$ python3 -q
>>> import numpy as np
>>> import numpy.linalg as la
>>> np.set_printoptions(precision=2, suppress=True, linewidth=160)
>>> u = np.array([5, 5, -5, 1, -1, 2, -3, -2, 4, 3, 5, -4])
>>> data = u[np.abs(np.subtract.outer(np.arange(12), np.arange(12)))]
>>> data
array([[ 5,  5, -5,  1, -1,  2, -3, -2,  4,  3,  5, -4],
       [ 5,  5,  5, -5,  1, -1,  2, -3, -2,  4,  3,  5],
       [-5,  5,  5,  5, -5,  1, -1,  2, -3, -2,  4,  3],
       [ 1, -5,  5,  5,  5, -5,  1, -1,  2, -3, -2,  4],
       [-1,  1, -5,  5,  5,  5, -5,  1, -1,  2, -3, -2],
       [ 2, -1,  1, -5,  5,  5,  5, -5,  1, -1,  2, -3],
       [-3,  2, -1,  1, -5,  5,  5,  5, -5,  1, -1,  2],
       [-2, -3,  2, -1,  1, -5,  5,  5,  5, -5,  1, -1],
       [ 4, -2, -3,  2, -1,  1, -5,  5,  5,  5, -5,  1],
       [ 3,  4, -2, -3,  2, -1,  1, -5,  5,  5,  5, -5],
       [ 5,  3,  4, -2, -3,  2, -1,  1, -5,  5,  5,  5],
       [-4,  5,  3,  4, -2, -3,  2, -1,  1, -5,  5,  5]])
>>> data.shape
(12, 12)
>>> la.matrix_rank(data)
np.int64(12)
>>> np.diff(data, axis=0)
array([[  0,   0,  10,  -6,   2,  -3,   5,  -1,  -6,   1,  -2,   9],
       [-10,   0,   0,  10,  -6,   2,  -3,   5,  -1,  -6,   1,  -2],
       [  6, -10,   0,   0,  10,  -6,   2,  -3,   5,  -1,  -6,   1],
       [ -2,   6, -10,   0,   0,  10,  -6,   2,  -3,   5,  -1,  -6],
       [  3,  -2,   6, -10,   0,   0,  10,  -6,   2,  -3,   5,  -1],
       [ -5,   3,  -2,   6, -10,   0,   0,  10,  -6,   2,  -3,   5],
       [  1,  -5,   3,  -2,   6, -10,   0,   0,  10,  -6,   2,  -3],
       [  6,   1,  -5,   3,  -2,   6, -10,   0,   0,  10,  -6,   2],
       [ -1,   6,   1,  -5,   3,  -2,   6, -10,   0,   0,  10,  -6],
       [  2,  -1,   6,   1,  -5,   3,  -2,   6, -10,   0,   0,  10],
       [ -9,   2,  -1,   6,   1,  -5,   3,  -2,   6, -10,   0,   0]])
>>> np.count_nonzero(data)
np.int64(144)
>>> data.sum(axis=0)
array([10, 19,  9,  7,  2,  6,  6,  2,  7,  9, 19, 10])
>>> data.sum(axis=1)
array([10, 19,  9,  7,  2,  6,  6,  2,  7,  9, 19, 10])
>>> ev, evecs = la.eigh(data)
>>> np.round(evecs.T @ evecs, 2) + 0
array([[1., 0., 0., 0., 0., 0., 0., 0., 0., 0., 0., 0.],
       [0., 1., 0., 0., 0., 0., 0., 0., 0., 0., 0., 0.],
       [0., 0., 1., 0., 0., 0., 0., 0., 0., 0., 0., 0.],
       [0., 0., 0., 1., 0., 0., 0., 0., 0., 0., 0., 0.],
       [0., 0., 0., 0., 1., 0., 0., 0., 0., 0., 0., 0.],
       [0., 0., 0., 0., 0., 1., 0., 0., 0., 0., 0., 0.],
       [0., 0., 0., 0., 0., 0., 1., 0., 0., 0., 0., 0.],
       [0., 0., 0., 0., 0., 0., 0., 1., 0., 0., 0., 0.],
       [0., 0., 0., 0., 0., 0., 0., 0., 1., 0., 0., 0.],
       [0., 0., 0., 0., 0., 0., 0., 0., 0., 1., 0., 0.],
       [0., 0., 0., 0., 0., 0., 0., 0., 0., 0., 1., 0.],
       [0., 0., 0., 0., 0., 0., 0., 0., 0., 0., 0., 1.]])
>>> la.eigvalsh(data @ data)
array([  2.48,  13.58,  13.59,  17.16,  25.27,  47.32, 124.78, 186.04, 200.2 , 347.17, 432.68, 491.72])
>>> la.eigvalsh(data + -1 * np.eye(12))
array([-19.63, -15.15,   0.58,   2.68,   2.69,   3.14,   4.03,   5.88,  10.17,  12.64,  19.8 ,  21.17])
>>> la.svd(data, compute_uv=False)
array([22.17, 20.8 , 18.63, 14.15, 13.64, 11.17,  6.88,  5.03,  4.14,  3.69,  3.68,  1.58])
>>> ev
array([-18.63, -14.15,   1.58,   3.68,   3.69,   4.14,   5.03,   6.88,  11.17,  13.64,  20.8 ,  22.17])
>>> evecs @ np.diag(ev) @ evecs.T
array([[ 5.,  5., -5.,  1., -1.,  2., -3., -2.,  4.,  3.,  5., -4.],
       [ 5.,  5.,  5., -5.,  1., -1.,  2., -3., -2.,  4.,  3.,  5.],
       [-5.,  5.,  5.,  5., -5.,  1., -1.,  2., -3., -2.,  4.,  3.],
       [ 1., -5.,  5.,  5.,  5., -5.,  1., -1.,  2., -3., -2.,  4.],
       [-1.,  1., -5.,  5.,  5.,  5., -5.,  1., -1.,  2., -3., -2.],
       [ 2., -1.,  1., -5.,  5.,  5.,  5., -5.,  1., -1.,  2., -3.],
       [-3.,  2., -1.,  1., -5.,  5.,  5.,  5., -5.,  1., -1.,  2.],
       [-2., -3.,  2., -1.,  1., -5.,  5.,  5.,  5., -5.,  1., -1.],
       [ 4., -2., -3.,  2., -1.,  1., -5.,  5.,  5.,  5., -5.,  1.],
       [ 3.,  4., -2., -3.,  2., -1.,  1., -5.,  5.,  5.,  5., -5.],
       [ 5.,  3.,  4., -2., -3.,  2., -1.,  1., -5.,  5.,  5.,  5.],
       [-4.,  5.,  3.,  4., -2., -3.,  2., -1.,  1., -5.,  5.,  5.]])
>>> X = np.array([[-2.0, 0.0, -3.0, -1.0, 1.0, 1.0],
...     [0.0, -3.0, 0.0, 0.0, 0.0, 0.0],
...     [-3.0, 0.0, 6.0, 3.0, -3.0, -3.0],
...     [-1.0, 0.0, 3.0, -2.0, -1.0, -1.0],
...     [1.0, 0.0, -3.0, -1.0, -2.0, 1.0],
...     [1.0, 0.0, -3.0, -1.0, 1.0, -2.0]])
>>> X
array([[-2.,  0., -3., -1.,  1.,  1.],
       [ 0., -3.,  0.,  0.,  0.,  0.],
       [-3.,  0.,  6.,  3., -3., -3.],
       [-1.,  0.,  3., -2., -1., -1.],
       [ 1.,  0., -3., -1., -2.,  1.],
       [ 1.,  0., -3., -1.,  1., -2.]])
>>> ev, evecs = la.eigh(X)
>>> ev
array([-3., -3., -3., -3., -3., 10.])
>>> la.eigvalsh(X + 4 * np.eye(6))
array([ 1.,  1.,  1.,  1.,  1., 14.])
>>> np.round(evecs.T @ X @ evecs, 2) + 0
array([[-3.,  0.,  0.,  0.,  0.,  0.],
       [ 0., -3.,  0.,  0.,  0.,  0.],
       [ 0.,  0., -3.,  0.,  0.,  0.],
       [ 0.,  0.,  0., -3.,  0.,  0.],
       [ 0.,  0.,  0.,  0., -3.,  0.],
       [ 0.,  0.,  0.,  0.,  0., 10.]])
>>> np.round(evecs @ np.diag(ev) @ evecs.T, 2) + 0
array([[-2.,  0., -3., -1.,  1.,  1.],
       [ 0., -3.,  0.,  0.,  0.,  0.],
       [-3.,  0.,  6.,  3., -3., -3.],
       [-1.,  0.,  3., -2., -1., -1.],
       [ 1.,  0., -3., -1., -2.,  1.],
       [ 1.,  0., -3., -1.,  1., -2.]])
>>> la.svd(X, compute_uv=False)
array([10.,  3.,  3.,  3.,  3.,  3.])
>>> np.unique(ev.round(6) + 0, return_counts=True)[1]
array([5, 1])
>>> np.round(evecs.T @ evecs, 2) + 0
array([[1., 0., 0., 0., 0., 0.],
       [0., 1., 0., 0., 0., 0.],
       [0., 0., 1., 0., 0., 0.],
       [0., 0., 0., 1., 0., 0.],
       [0., 0., 0., 0., 1., 0.],
       [0., 0., 0., 0., 0., 1.]])
>>> W1 = np.array([[2, -1],
...     [-2, -1],
...     [1, 2],
...     [-2, 2],
...     [0, 0],
...     [0, -1],
...     [1, 1],
...     [-1, 1],
...     [2, 1],
...     [-2, 2],
...     [-1, -1],
...     [1, 0]])
>>> beta = np.array([-3, -3])
>>> act = np.maximum(data @ W1 + beta, 0)
>>> (act > 0).mean(axis=0)
array([0.33, 0.42])
>>> la.matrix_rank(act)
np.int64(2)
>>> basis = np.array([[-1, -2], [-1, -3]])
>>> W1 @ basis
array([[-1, -1],
       [ 3,  7],
       [-3, -8],
       [ 0, -2],
       [ 0,  0],
       [ 1,  3],
       [-2, -5],
       [ 0, -1],
       [-3, -7],
       [ 0, -2],
       [ 2,  5],
       [-1, -2]])
>>> act @ basis
array([[   0,    0],
       [  -7,  -14],
       [  -6,  -18],
       [ -46, -116],
       [   0,    0],
       [ -23,  -46],
       [  -1,   -3],
       [ -34,  -81],
       [ -12,  -36],
       [   0,    0],
       [   0,    0],
       [   0,    0]])
>>> [round(float(la.det(X[:i, :i])), 2) + 0 for i in range(1, 7)]
[-2.0, 6.0, 63.0, -216.0, 729.0, -2430.0]
>>> np.all(la.eigvalsh(X) > 0)
np.False_
>>> feats = np.loadtxt("m.csv", delimiter=",")
>>> feats
array([[-3.16,  0.26,  2.15, -0.59, -0.02, -0.32,  0.5 , -0.52,  0.45,  0.38],
       [-0.61, -2.33,  0.17, -0.11, -0.11, -0.17, -0.34,  1.47,  0.39, -2.78],
       [-0.73,  1.41, -1.62, -1.08, -0.36, -1.57, -1.97, -0.74,  1.34, -0.93],
       [ 1.22, -0.57,  1.3 ,  0.23,  0.7 , -0.24,  0.03, -3.15,  0.3 , -1.36],
       [ 1.46,  1.15,  2.22, -1.56, -1.19, -0.73, -0.79,  1.05, -1.11, -0.51],
       [-0.73,  0.99, -0.94,  0.77, -0.46, -1.4 ,  1.71, -0.39, -2.4 , -1.41],
       [-0.12, -0.55,  0.78,  2.85, -0.81, -1.58, -1.76,  0.14, -0.25,  0.81],
       [-0.37, -0.39, -0.43,  0.01, -3.35,  1.76, -0.19, -1.08, -0.13, -0.15],
       [-0.85, -0.6 , -0.33, -0.69,  1.2 ,  1.13, -2.19, -0.57, -2.54,  0.18],
       [ 0.24, -2.25, -0.58, -1.67, -0.65, -2.  ,  0.56, -0.57, -0.46,  1.58]])
>>> U, sigma, Vt = la.svd(feats, full_matrices=False)
>>> sigma
array([4., 4., 4., 4., 4., 4., 4., 4., 4., 4.])
>>> (sigma > 1e-8).sum()
np.int64(10)
>>> sigma / sigma[0]
array([1., 1., 1., 1., 1., 1., 1., 1., 1., 1.])
>>> np.round(U.T @ U, 2) + 0
array([[1., 0., 0., 0., 0., 0., 0., 0., 0., 0.],
       [0., 1., 0., 0., 0., 0., 0., 0., 0., 0.],
       [0., 0., 1., 0., 0., 0., 0., 0., 0., 0.],
       [0., 0., 0., 1., 0., 0., 0., 0., 0., 0.],
       [0., 0., 0., 0., 1., 0., 0., 0., 0., 0.],
       [0., 0., 0., 0., 0., 1., 0., 0., 0., 0.],
       [0., 0., 0., 0., 0., 0., 1., 0., 0., 0.],
       [0., 0., 0., 0., 0., 0., 0., 1., 0., 0.],
       [0., 0., 0., 0., 0., 0., 0., 0., 1., 0.],
       [0., 0., 0., 0., 0., 0., 0., 0., 0., 1.]])
>>> U.shape, sigma.shape, Vt.shape
((10, 10), (10,), (10, 10))
>>> np.cumsum(sigma ** 2) / np.sum(sigma ** 2)
array([0.1, 0.2, 0.3, 0.4, 0.5, 0.6, 0.7, 0.8, 0.9, 1. ])
>>> np.allclose(feats, feats.T)
False
>>> round(np.trace(feats), 2)
np.float64(-13.27)
>>> E = np.loadtxt("data.csv", delimiter=",")
>>> E
array([[ 0.67, -0.33, -0.47, -0.07, -0.33, -0.33],
       [-0.33,  0.67, -0.47, -0.07, -0.33, -0.33],
       [-0.47, -0.47,  0.35, -0.09, -0.47, -0.47],
       [-0.07, -0.07, -0.09,  0.99, -0.07, -0.07],
       [-0.33, -0.33, -0.47, -0.07,  0.67, -0.33],
       [-0.33, -0.33, -0.47, -0.07, -0.33,  0.67]])
>>> u = np.array([1, 3, 3])
>>> np.cross(E[2, :3], E[5, :3])
array([ 0.33, -0.33,  0.  ])
>>> np.convolve(E[2], u)
array([-0.47, -1.87, -2.45, -0.45,  0.29, -2.15, -2.8 , -1.4 ])
>>> cov = E.T @ E
>>> np.diag(cov)
array([1., 1., 1., 1., 1., 1.])
>>> la.matrix_rank(cov)
np.int64(6)
>>> la.svd(E, compute_uv=False) ** 2
array([1., 1., 1., 1., 1., 1.])
>>> np.trace(cov), np.round((E ** 2).sum(), 2)
(np.float64(6.0), np.float64(6.0))
>>> cov.round(2) + 0
array([[1., 0., 0., 0., 0., 0.],
       [0., 1., 0., 0., 0., 0.],
       [0., 0., 1., 0., 0., 0.],
       [0., 0., 0., 1., 0., 0.],
       [0., 0., 0., 0., 1., 0.],
       [0., 0., 0., 0., 0., 1.]])
>>> (E @ E.T).shape
(6, 6)
>>> def softmax(z):
...     e = np.exp(z - z.max(axis=-1, keepdims=True))
...     return e / e.sum(axis=-1, keepdims=True)
... 
>>> softmax(E[3])
array([0.13, 0.13, 0.12, 0.37, 0.13, 0.13])
>>> np.round(softmax(10 * E[3]), 2) + 0
array([0., 0., 0., 1., 0., 0.])
>>> softmax(E).sum(axis=1)
array([1., 1., 1., 1., 1., 1.])
>>> softmax(E[3] + -2)
array([0.13, 0.13, 0.12, 0.37, 0.13, 0.13])
>>> scores = E @ E.T / np.sqrt(6)
>>> softmax(scores + np.triu(np.full(scores.shape, -np.inf), 1))
array([[1.  , 0.  , 0.  , 0.  , 0.  , 0.  ],
       [0.4 , 0.6 , 0.  , 0.  , 0.  , 0.  ],
       [0.29, 0.29, 0.43, 0.  , 0.  , 0.  ],
       [0.22, 0.22, 0.22, 0.33, 0.  , 0.  ],
       [0.18, 0.18, 0.18, 0.18, 0.27, 0.  ],
       [0.15, 0.15, 0.15, 0.15, 0.15, 0.23]])
>>> softmax(scores)
array([[0.23, 0.15, 0.15, 0.15, 0.15, 0.15],
       [0.15, 0.23, 0.15, 0.15, 0.15, 0.15],
       [0.15, 0.15, 0.23, 0.15, 0.15, 0.15],
       [0.15, 0.15, 0.15, 0.23, 0.15, 0.15],
       [0.15, 0.15, 0.15, 0.15, 0.23, 0.15],
       [0.15, 0.15, 0.15, 0.15, 0.15, 0.23]])
>>> M2 = np.array([[3, 2, 1, 3, 2, 2, 0, 3, 2, 0, 1, 0],
...     [1, 3, 2, 1, 1, 1, 0, 1, 1, 3, 1, 2],
...     [3, 1, 0, 0, 3, 3, 3, 2, 3, 1, 3, 3],
...     [1, 3, 2, 0, 2, 1, 1, 2, 2, 2, 0, 1],
...     [3, 2, 1, 1, 3, 0, 1, 3, 0, 1, 3, 1],
...     [2, 0, 2, 3, 3, 3, 0, 0, 0, 3, 3, 1],
...     [0, 3, 1, 1, 1, 1, 3, 0, 1, 2, 3, 3],
...     [1, 3, 1, 1, 2, 1, 2, 1, 3, 2, 1, 0],
...     [0, 1, 0, 1, 0, 1, 3, 0, 1, 1, 3, 0],
...     [2, 1, 1, 0, 3, 0, 0, 2, 2, 0, 0, 0],
...     [1, 0, 2, 2, 0, 0, 1, 0, 0, 1, 0, 2],
...     [3, 3, 1, 3, 3, 2, 0, 1, 1, 0, 0, 0]])
>>> M2[-1] = M2[0]
>>> m1 = M2 + 0.1 * np.eye(12)
>>> m1
array([[3.1, 2. , 1. , 3. , 2. , 2. , 0. , 3. , 2. , 0. , 1. , 0. ],
       [1. , 3.1, 2. , 1. , 1. , 1. , 0. , 1. , 1. , 3. , 1. , 2. ],
       [3. , 1. , 0.1, 0. , 3. , 3. , 3. , 2. , 3. , 1. , 3. , 3. ],
       [1. , 3. , 2. , 0.1, 2. , 1. , 1. , 2. , 2. , 2. , 0. , 1. ],
       [3. , 2. , 1. , 1. , 3.1, 0. , 1. , 3. , 0. , 1. , 3. , 1. ],
       [2. , 0. , 2. , 3. , 3. , 3.1, 0. , 0. , 0. , 3. , 3. , 1. ],
       [0. , 3. , 1. , 1. , 1. , 1. , 3.1, 0. , 1. , 2. , 3. , 3. ],
       [1. , 3. , 1. , 1. , 2. , 1. , 2. , 1.1, 3. , 2. , 1. , 0. ],
       [0. , 1. , 0. , 1. , 0. , 1. , 3. , 0. , 1.1, 1. , 3. , 0. ],
       [2. , 1. , 1. , 0. , 3. , 0. , 0. , 2. , 2. , 0.1, 0. , 0. ],
       [1. , 0. , 2. , 2. , 0. , 0. , 1. , 0. , 0. , 1. , 0.1, 2. ],
       [3. , 2. , 1. , 3. , 2. , 2. , 0. , 3. , 2. , 0. , 1. , 0.1]])
>>> O, evecs = la.qr(m1[:, :6])[0], la.qr(m1[:, 6:])[0]
>>> sigma = la.svd(O.T @ evecs, compute_uv=False)
>>> (sigma > 0.9).sum()
np.int64(3)
>>> round(la.norm(O @ O.T - evecs @ evecs.T, 2), 2)
np.float64(1.0)
